% ipython --no-banner

In [1]: import numpy as np

In [2]: np.set_printoptions(precision=3, suppress=True, linewidth=100, legacy="1.25")

In [3]: m1 = np.diag(20 * np.array([-2, 1, 3, -2, 0])) + np.array([[5, 4, 1, 4, 0],
   ...:     [0, 5, 3, 4, 1],
   ...:     [1, 3, 2, 3, 5],
   ...:     [1, 4, 5, 2, 4],
   ...:     [4, 1, 0, 2, 3]])

In [4]: print(m1)
[[-35   4   1   4   0]
 [  0  25   3   4   1]
 [  1   3  62   3   5]
 [  1   4   5 -38   4]
 [  4   1   0   2   3]]

In [5]: Y = np.array([[-2, 0], [1, 7], [-5, 7], [4, -1], [7, -5]])

In [6]: print(Y.T @ m1.T)
[[  85   33 -262 -147   22]
 [  31  187  427   81  -10]]

In [7]: print(np.einsum("ik,kj->ij", m1, Y))
[[  85   31]
 [  33  187]
 [-262  427]
 [-147   81]
 [  22  -10]]

In [8]: print(np.einsum("ij->j", m1))
[-29  37  71 -25  13]

In [9]: print(np.vstack([m1, Y.T]).shape)
(7, 5)

In [10]: vec = np.array([0, 4, 8, 3, 5])

In [11]: print(m1 @ np.eye(5)[1])
[ 4. 25.  3.  4.  1.]

In [12]: print(np.sign((m1 @ vec).round(6)))
[ 1  1  1 -1  1]

In [13]: print((m1 @ vec).argmax())
2

In [14]: print(m1 @ (2 * vec))
[  72  282 1084  -76   50]

In [15]: print((m1 * vec).sum(axis=1))
[ 36 141 542 -38  25]

In [16]: print(np.einsum("ij,j->i", m1, vec))
[ 36 141 542 -38  25]

In [17]: print(m1 @ np.ones(5))
[-26.  33.  74. -24.  10.]

In [18]: print(m1 @ vec)
[ 36 141 542 -38  25]

In [19]: rng = np.random.default_rng(94676)

In [20]: idx = rng.permutation(5)

In [21]: Y = m1[:, idx] * rng.choice([-1, 1], 5)

In [22]: print(Y)
[[-35   1   0   4   4]
 [  0   3  -1  25   4]
 [  1  62  -5   3   3]
 [  1   5  -4   4 -38]
 [  4   0  -3   1   2]]

In [23]: Uu, _, Vt = np.linalg.svd(m1.T @ Y)

In [24]: print(idx)
[0 2 4 1 3]

In [25]: print(np.round(np.linalg.lstsq(m1, Y)[0], 3) + 0)
[[ 1.  0.  0.  0.  0.]
 [ 0.  0.  0.  1.  0.]
 [ 0.  1.  0.  0.  0.]
 [ 0.  0.  0.  0.  1.]
 [ 0.  0. -1.  0.  0.]]

In [26]: X = np.loadtxt("a.csv", delimiter=",")

In [27]: print(X)
[[  4.037  -7.971 -10.001  -8.006  -7.989  -5.98    0.028   5.987   7.978]
 [ -4.01   -5.997   2.023 -10.016  -8.027   2.004  -5.963   2.008  17.995]
 [  6.006   3.013   4.035  -9.982  -5.031  -4.013  -4.029   1.018   6.005]
 [ -1.961  -2.009  -2.978   3.028   0.994   1.003   1.015  -0.019  -2.985]
 [  3.005   2.004  -0.008  -1.047  -0.002  -1.97   -0.014  -0.023  -2.978]
 [  9.034   5.985   1.985  -1.998   0.992  -6.01    2.993   1.029  -1.977]
 [  5.984  -6.024  -6.97  -11.002  -8.989  -7.009  -0.976   5.999  10.992]]

In [28]: f = np.array([9, 4, 1])

In [29]: print(np.convolve(X[6], f))
[  53.856  -30.28   -80.842 -132.922 -131.879 -110.039  -45.809   43.078  121.948   49.967   10.992]
